>>> import numpy as np
>>> np.set_printoptions(precision=1, suppress=True, linewidth=140)
>>> def rnd(a):
...     return np.round(a, 1) + 0
... 
>>> K = np.load("x.npy")
>>> rnd(K)
array([[ 0. , -0.1,  0.1, -0.1],
       [-0.1,  0.2, -0.3,  0.2],
       [ 0.1, -0.3,  0.6, -0.4],
       [-0.1,  0.2, -0.4,  0.2]])
>>> np.linalg.matrix_rank(K, rtol=0.1)
np.int64(1)
>>> M2 = K / np.linalg.norm(K, axis=1, keepdims=True)
>>> C2 = M2 @ M2.T
>>> (np.abs(C2) > 0.9).astype(int)
array([[1, 1, 1, 1],
       [1, 1, 1, 1],
       [1, 1, 1, 1],
       [1, 1, 1, 1]])
>>> rnd(C2[3])
array([-1.,  1., -1.,  1.])
>>> rnd(np.linalg.norm(M2, axis=1))
array([1., 1., 1., 1.])
>>> rnd(C2)
array([[ 1., -1.,  1., -1.],
       [-1.,  1., -1.,  1.],
       [ 1., -1.,  1., -1.],
       [-1.,  1., -1.,  1.]])
>>> np.argwhere(np.triu(np.abs(C2) > 0.95, 1))
array([[0, 1],
       [0, 2],
       [0, 3],
       [1, 2],
       [1, 3],
       [2, 3]])
>>> s = 20 * 0.5 ** np.arange(5)
>>> O, _ = np.linalg.qr(np.array([[1.5, -0.6, -0.5, -1.1, 0.8],
...     [1.3, -0.1, -2.2, 0.9, -0.9],
...     [-0.7, 1.6, 0.2, -0.7, -0.3],
...     [1.0, 0.3, 1.3, 0.2, -0.8],
...     [0.7, 0.9, 0.1, -0.2, -1.5]]))
>>> rng = np.random.default_rng(4395)
>>> mat = rng.normal(size=(21, 5)) * s @ O
>>> rnd(mat)
array([[-13. ,   3.4,   3.4,   2.3,  -2.6],
       [-16.2,   7.1,   2.6,  10.5,   1. ],
       [  9.6,  -4.7,   0.4,  -4.3,  -0.9],
       [-14.6,   8.4,  -5.4,  18.9,  -1.2],
       [-40.4,   5.7,   6.4,  32.5,  -7. ],
       [  6.9,  -0.3, -11.2,  12.9,   3.3],
       [  5.7,   4.8,  -3.9,  -5.2,   6.8],
       [ 12. ,  -7.9,   4.9, -20. ,  -2.9],
       [ 15.6,  -0.6,  -8.1,  -8.5,   6.4],
       [ 12.6,  -3.1,  12.1, -27. ,   3.7],
       [-10.3,   7.2,   3.5,  14. ,  -0.6],
       [ -0.7,   4.3,  -4.2,   0.1,   3.3],
       [  4.8,   5.9, -12.4,   8.5,   4.4],
       [ -8.2,   2.5,  -6.3,   8. ,  -1.2],
       [  4.6,  -2.1,   8.2,  -7.7,  -0.4],
       [ 20.4,  -4.2,  17.6, -39.7,   5.5],
       [ -3.8,   0.7,   3.9,  -2.9,  -1. ],
       [  0.9,   2.1,  -3.3,  -1.5,   2.9],
       [  2.3,   4.2,  -7. ,   2.9,   2.9],
       [  0.7,  -5.6,  -4.3,  12.2,  -4.8],
       [ -5.3,  -0.2,   2.1,   2.7,  -2.3]])
>>> idx = mat[:, 4] > np.median(mat[:, 4])
>>> r0 = mat[idx].mean(axis=0) - mat[~idx].mean(axis=0)
>>> rnd((((mat - mat.mean(axis=0)) @ r0 > 0) == idx).mean())
np.float64(0.8)
>>> idx.astype(int)
array([0, 1, 0, 0, 0, 1, 1, 0, 1, 1, 0, 1, 1, 0, 0, 1, 0, 1, 1, 0, 0])
>>> rnd(r0)
array([11.5,  1.3, -3.3, -9.8,  6.3])
>>> O, R = np.linalg.qr(mat)
>>> O.shape, R.shape
((21, 5), (5, 5))
>>> np.trace(O @ O.T)
np.float64(5.0)
>>> rnd(O)
array([[-0.2,  0. ,  0.1,  0.3,  0.2],
       [-0.3, -0.2,  0.2,  0. , -0.2],
       [ 0.2,  0.2, -0.1, -0.2,  0.1],
       [-0.2, -0.3,  0. , -0.1,  0.3],
       [-0.7,  0.2,  0.1,  0. , -0.4],
       [ 0.1, -0.1, -0.3, -0.3, -0.4],
       [ 0.1, -0.4,  0. ,  0.1, -0.2],
       [ 0.2,  0.3,  0. ,  0.3,  0.3],
       [ 0.3, -0.2, -0.2,  0.1, -0.3],
       [ 0.2,  0. ,  0.4,  0.1, -0.2],
       [-0.2, -0.3,  0.3, -0.5,  0.3],
       [ 0. , -0.2,  0. ,  0.2,  0. ],
       [ 0.1, -0.4, -0.2, -0.1,  0.2],
       [-0.1,  0. , -0.2,  0.3,  0.1],
       [ 0.1,  0.1,  0.2, -0.3,  0.1],
       [ 0.3,  0. ,  0.6,  0. , -0.1],
       [-0.1,  0. ,  0.1,  0.1,  0.1],
       [ 0. , -0.1,  0. ,  0.2, -0.2],
       [ 0. , -0.3, -0.1,  0.1,  0.1],
       [ 0. ,  0.3, -0.3, -0.3,  0. ],
       [-0.1,  0.1,  0. ,  0. ,  0.1]])
>>> rnd(abs(R[0, 0])), rnd(np.linalg.norm(mat[:, 0]))
(np.float64(60.6), np.float64(60.6))
>>> rnd(O @ R)
array([[-13. ,   3.4,   3.4,   2.3,  -2.6],
       [-16.2,   7.1,   2.6,  10.5,   1. ],
       [  9.6,  -4.7,   0.4,  -4.3,  -0.9],
       [-14.6,   8.4,  -5.4,  18.9,  -1.2],
       [-40.4,   5.7,   6.4,  32.5,  -7. ],
       [  6.9,  -0.3, -11.2,  12.9,   3.3],
       [  5.7,   4.8,  -3.9,  -5.2,   6.8],
       [ 12. ,  -7.9,   4.9, -20. ,  -2.9],
       [ 15.6,  -0.6,  -8.1,  -8.5,   6.4],
       [ 12.6,  -3.1,  12.1, -27. ,   3.7],
       [-10.3,   7.2,   3.5,  14. ,  -0.6],
       [ -0.7,   4.3,  -4.2,   0.1,   3.3],
       [  4.8,   5.9, -12.4,   8.5,   4.4],
       [ -8.2,   2.5,  -6.3,   8. ,  -1.2],
       [  4.6,  -2.1,   8.2,  -7.7,  -0.4],
       [ 20.4,  -4.2,  17.6, -39.7,   5.5],
       [ -3.8,   0.7,   3.9,  -2.9,  -1. ],
       [  0.9,   2.1,  -3.3,  -1.5,   2.9],
       [  2.3,   4.2,  -7. ,   2.9,   2.9],
       [  0.7,  -5.6,  -4.3,  12.2,  -4.8],
       [ -5.3,  -0.2,   2.1,   2.7,  -2.3]])
>>> rnd(np.abs(np.diag(R)))
array([60.6, 16.7, 30.9, 19.7,  5.8])
>>> rnd(R)
array([[ 60.6, -13.8,   0.5, -57.5,  10.8],
       [  0. , -16.7,  14.5,  -9.9, -11.5],
       [  0. ,   0. ,  30.9, -36. ,   1.5],
       [  0. ,   0. ,   0. , -19.7,   1.5],
       [  0. ,   0. ,   0. ,   0. ,  -5.8]])
>>> rnd(O.T @ O)
array([[1., 0., 0., 0., 0.],
       [0., 1., 0., 0., 0.],
       [0., 0., 1., 0., 0.],
       [0., 0., 0., 1., 0.],
       [0., 0., 0., 0., 1.]])
>>> proj = mat @ np.linalg.solve(mat.T @ mat, mat.T)
>>> rnd(np.diag(proj))
array([0.2, 0.2, 0.1, 0.3, 0.7, 0.4, 0.2, 0.3, 0.2, 0.2, 0.5, 0.1, 0.3, 0.2, 0.2, 0.5, 0. , 0.1, 0.1, 0.3, 0. ])
>>> J = np.loadtxt("test17.csv", delimiter=",")
>>> rnd(J)
array([[ 2.4, -0.5,  0.4, -1.7],
       [-1. , -0.5, -1. ,  2.6],
       [ 2.7, -1.3, -0.4, -0.3],
       [-2.3,  1.6,  0.8, -0.8],
       [ 1.9, -0.1,  0.7, -2.2],
       [-1.6,  1.6,  1. , -1.7],
       [ 1.9, -0.1,  0.6, -2.2],
       [ 0. ,  1.1,  1.1, -2.6],
       [ 0.1, -1.1, -1.1,  2.5],
       [ 0.7,  0.7,  1. , -2.6],
       [-1.9,  0. , -0.7,  2.2],
       [-1.8,  0. , -0.7,  2.3],
       [ 2.2, -0.4,  0.5, -1.9],
       [ 2.2, -1.6, -0.9,  1.1],
       [ 0.3,  0.9,  1.1, -2.6],
       [ 2. , -1.6, -0.9,  1.3]])
>>> # rank 2
>>> np.argsort(-np.linalg.norm(J, axis=0).round(6), kind="stable")[:3]
array([3, 0, 1])
>>> np.linalg.cond(J) > 100
np.True_
>>> [round(float(x), 1) for x in np.linalg.svd(J, compute_uv=False)[:3]]
[9.4, 7.4, 0.0]
>>> idx = J[:, 2] > np.median(J[:, 2])
>>> r0 = J[idx].mean(axis=0) - J[~idx].mean(axis=0)
>>> ((J - J.mean(axis=0)) @ r0 > 0).astype(int)
array([1, 0, 0, 1, 1, 1, 1, 1, 0, 1, 0, 0, 1, 0, 1, 0])
>>> idx.astype(int)
array([0, 0, 0, 1, 1, 1, 1, 1, 0, 1, 0, 0, 1, 0, 1, 0])
>>> rnd((((J - J.mean(axis=0)) @ r0 > 0) == idx).mean())
np.float64(0.9)
>>> d = np.linalg.norm(J[:, None] - J[None], axis=-1)
>>> rnd(np.linalg.norm(J - J.mean(axis=0), axis=1))
array([2.4, 3.6, 2.5, 3.3, 2.4, 3.1, 2.4, 2.7, 3.4, 2.5, 3.6, 3.6, 2.4, 2.9, 2.6, 2.9])
>>> rnd(np.linalg.norm(J, axis=1))
array([3., 3., 3., 3., 3., 3., 3., 3., 3., 3., 3., 3., 3., 3., 3., 3.])
>>> d[5].round(6).argsort(kind="stable")[:4]
array([ 5,  3,  7, 14])
>>> np.linalg.matrix_rank(d ** 2)
np.int64(3)
>>> m1 = np.loadtxt("m.csv", delimiter=",")
>>> rnd(m1)
array([[ -9.3,  -5.6, -17.1,  -7.6, -14.9, -13.2,  -7.5],
       [ -7.8,  -4.8, -14.9,  -6.7, -12.3, -11.2,  -6.4],
       [ -7.3,  -4.6, -14.3,  -6.4, -11.5, -10.6,  -6.1],
       [ -3.2,  -2.3,  -8.1,  -3.7,  -4.7,  -5.2,  -2.9],
       [ -3. ,  -2.2,  -7.7,  -3.6,  -4.3,  -4.9,  -2.7],
       [ -1.8,  -1.5,  -5.7,  -2.7,  -2.4,  -3.3,  -1.8],
       [ -1.1,  -1. ,  -4.2,  -2.1,  -1.1,  -2.1,  -1.1],
       [ -0.8,  -0.9,  -3.6,  -1.8,  -0.7,  -1.7,  -0.8],
       [ -0.6,  -0.7,  -3. ,  -1.6,  -0.4,  -1.3,  -0.6],
       [ -0.4,  -0.6,  -2.4,  -1.3,  -0.1,  -1. ,  -0.4],
       [ -0.4,  -0.5,  -2.1,  -1.1,   0. ,  -0.8,  -0.3],
       [ -0.3,  -0.5,  -1.9,  -1. ,   0.1,  -0.7,  -0.2],
       [ -0.2,  -0.3,  -1.1,  -0.7,   0.1,  -0.3,  -0.1],
       [ -0.2,  -0.3,  -1. ,  -0.6,   0.1,  -0.3,   0. ],
       [ -0.2,  -0.2,  -0.8,  -0.5,   0.1,  -0.2,   0. ],
       [  0. ,  -0.1,  -0.2,  -0.1,   0. ,  -0.1,   0. ],
       [  0. ,   0. ,   0.1,   0.1,   0. ,   0. ,   0. ],
       [  0.1,   0.1,   0.3,   0.2,   0. ,   0.1,   0. ],
       [  0.4,   0.3,   0.9,   0.6,   0.2,   0.4,   0. ],
       [  2.3,   1.5,   3.2,   2.2,   1.9,   1.8,   0.3],
       [  3.4,   2.1,   4.4,   3. ,   3.1,   2.7,   0.6],
       [  7.5,   4.3,   8.4,   5.5,   8. ,   6. ,   1.7],
       [ 11.2,   6.3,  12.1,   7.8,  12.7,   9.2,   2.9],
       [ 15.2,   8.4,  15.8,  10. ,  17.8,  12.6,   4.2],
       [ 24.8,  13.4,  24.9,  15.3,  30.4,  20.9,   7.6],
       [ 25.9,  14. ,  26. ,  16. ,  31.9,  22. ,   8. ]])
>>> Ac = m1 - m1.mean(axis=0)
>>> left, s, Vh = np.linalg.svd(Ac, full_matrices=False)
>>> np.searchsorted(np.cumsum(s ** 2) / (s ** 2).sum(), 0.9) + 1
np.int64(1)
>>> rnd(Vh[0] * np.sign(Vh[0, np.abs(Vh[0]).argmax()]))
array([0.4, 0.2, 0.5, 0.3, 0.5, 0.4, 0.2])
>>> rnd(s ** 2 / (s ** 2).sum())
array([1., 0., 0., 0., 0., 0., 0.])
>>> np.abs(left[:, 0]).argmax()
np.int64(25)
>>> C2 = np.cov(m1, rowvar=False)
>>> rnd(np.corrcoef(m1[:, 5], m1[:, 1])[0, 1])
np.float64(1.0)
>>> C2.shape
(7, 7)
>>> rnd(np.corrcoef(m1.T))
array([[1. , 1. , 1. , 1. , 1. , 1. , 0.9],
       [1. , 1. , 1. , 1. , 1. , 1. , 1. ],
       [1. , 1. , 1. , 1. , 1. , 1. , 1. ],
       [1. , 1. , 1. , 1. , 1. , 1. , 1. ],
       [1. , 1. , 1. , 1. , 1. , 1. , 1. ],
       [1. , 1. , 1. , 1. , 1. , 1. , 1. ],
       [0.9, 1. , 1. , 1. , 1. , 1. , 1. ]])
>>> rnd(np.polyfit(m1[:, 5], m1[:, 1], 1))
array([0.6, 0.5])
>>> np.argwhere(np.triu(np.abs(np.corrcoef(m1.T)) > 0.8, 1))
array([[0, 1],
       [0, 2],
       [0, 3],
       [0, 4],
       [0, 5],
       [0, 6],
       [1, 2],
       [1, 3],
       [1, 4],
       [1, 5],
       [1, 6],
       [2, 3],
       [2, 4],
       [2, 5],
       [2, 6],
       [3, 4],
       [3, 5],
       [3, 6],
       [4, 5],
       [4, 6],
       [5, 6]])
>>> rnd(np.median(m1, axis=0))
array([-0.2, -0.3, -1. , -0.6,  0. , -0.3,  0. ])
